% python3 -q
>>> import numpy as np
>>> np.set_printoptions(precision=2, suppress=True, linewidth=120, sign=" ")
>>> W0 = np.load("test7.npy")
>>> W0
array([[ 0.29, -0.58,  0.74],
       [ 0.93, -0.91,  0.88],
       [ 0.55, -0.68,  0.75],
       [-0.58, -0.18,  0.72],
       [-0.59,  0.59, -0.58],
       [ 0.91, -0.6 , -0.06],
       [-0.69,  0.47, -0.21],
       [-0.99,  0.49,  0.85],
       [-0.96,  0.79, -0.27],
       [ 0.26, -0.05, -0.14],
       [ 0.32, -0.85,  0.97],
       [ 1.  , -0.75, -0.87]])
>>> d = np.linalg.norm(W0[:, None] - W0[None], axis=-1)
>>> d[5]
array([ 1.01,  0.99,  0.89,  1.73,  1.98,  0.  ,  1.93,  2.37,  2.34,  0.86,  1.21,  0.83])
>>> np.flatnonzero(d[5] < d.mean() / 2)
array([ 5])
>>> np.linalg.norm(W0 - W0.mean(axis=0), axis=1)
array([ 0.69,  1.32,  0.88,  0.79,  1.29,  1.01,  1.08,  1.38,  1.48,  0.45,  1.03,  1.57])
>>> d.mean(axis=1).argmax()
np.int64(11)
>>> d[5].round(6).argsort(kind="stable")[:4]
array([  5,  11,   9,   2])
>>> d[:5, :5]
array([[ 0.  ,  0.73,  0.28,  0.96,  1.97],
       [ 0.73,  0.  ,  0.46,  1.68,  2.59],
       [ 0.28,  0.46,  0.  ,  1.24,  2.16],
       [ 0.96,  1.68,  1.24,  0.  ,  1.51],
       [ 1.97,  2.59,  2.16,  1.51,  0.  ]])
>>> arr = np.load("arr.npy")
>>> arr
array([[ 8,  6],
       [-8, -6]])
>>> # rank 1
>>> U, sigma, vt = np.linalg.svd(arr)
>>> evecs = vt[:(sigma > 1e-8).sum()]
>>> rng = np.random.default_rng(86234)
>>> x0 = arr[1] + 5 * arr[0] + rng.integers(2) * np.eye(2)[0]
>>> x0
array([ 32.,  24.])
>>> round(np.linalg.norm(x0 - evecs.T @ evecs @ x0), 2)
np.float64(0.0)
>>> np.diag(evecs.T @ evecs)
array([ 0.64,  0.36])
>>> np.allclose(evecs.T @ evecs @ x0, x0)
True
>>> U, sigma, vt = np.linalg.svd(arr, full_matrices=False)
>>> np.round(sigma / sigma[0], 2) + 0
array([ 1.,  0.])
>>> sigma.round(2) + 0
array([ 14.14,   0.  ])
>>> np.abs(vt[0])
array([ 0.8,  0.6])
>>> np.round(np.sqrt((sigma ** 2).sum()), 2), round(float(np.linalg.norm(arr)), 2)
(np.float64(14.14), 14.14)
>>> np.round(U.T @ arr @ vt.T, 2) + 0
array([[ 14.14,   0.  ],
       [  0.  ,   0.  ]])
>>> U, sigma, vt = np.linalg.svd(arr)
>>> sigma.round(2) + 0
array([ 14.14,   0.  ])
>>> A2 = U[:, :1] @ np.diag(sigma[:1]) @ vt[:1]
>>> round(np.linalg.norm(arr - A2) / np.linalg.norm(arr), 2)
np.float64(0.0)
>>> np.linalg.matrix_rank(A2)
np.int64(1)
>>> np.linalg.matrix_rank(arr, rtol=0.05)
np.int64(1)
>>> round(float(np.abs(arr - A2).max()), 2)
0.0
>>> round(float(np.linalg.norm(arr - A2, 2)), 2), round(float(sigma[1]), 2)
(0.0, 0.0)
>>> F = np.loadtxt("mat.csv", delimiter=",")
>>> F
array([[ 2., -1.,  0.,  0.,  0.],
       [-1., -1., -1.,  0.,  0.],
       [ 0., -1.,  1., -1.,  0.],
       [ 0.,  0., -1.,  3., -1.],
       [ 0.,  0.,  0., -1., -1.]])
>>> [round(float(np.linalg.det(F[:i, :i])), 2) + 0 for i in range(1, 6)]
[2.0, -3.0, -5.0, -12.0, 17.0]
>>> np.linalg.eigvals(F)
array([ 3.63,  2.34,  0.95, -1.69, -1.24])
>>> round(float(np.linalg.det(F.T)), 2)
17.0
>>> np.einsum("ii->", F)
np.float64(4.0)
>>> round(np.linalg.det(2 * F), 2), round(np.linalg.det(F), 2)
(np.float64(544.0), np.float64(17.0))
>>> round(np.linalg.eigvals(F).sum().real, 2)
np.float64(4.0)
>>> vals, evecs = np.linalg.eig(F)
>>> round(np.prod(vals), 2)
np.float64(17.0)
>>> np.sort(np.linalg.eigvals(np.linalg.inv(F)))
array([-0.81, -0.59,  0.28,  0.43,  1.05])
>>> vals
array([ 3.63,  2.34,  0.95, -1.69, -1.24])
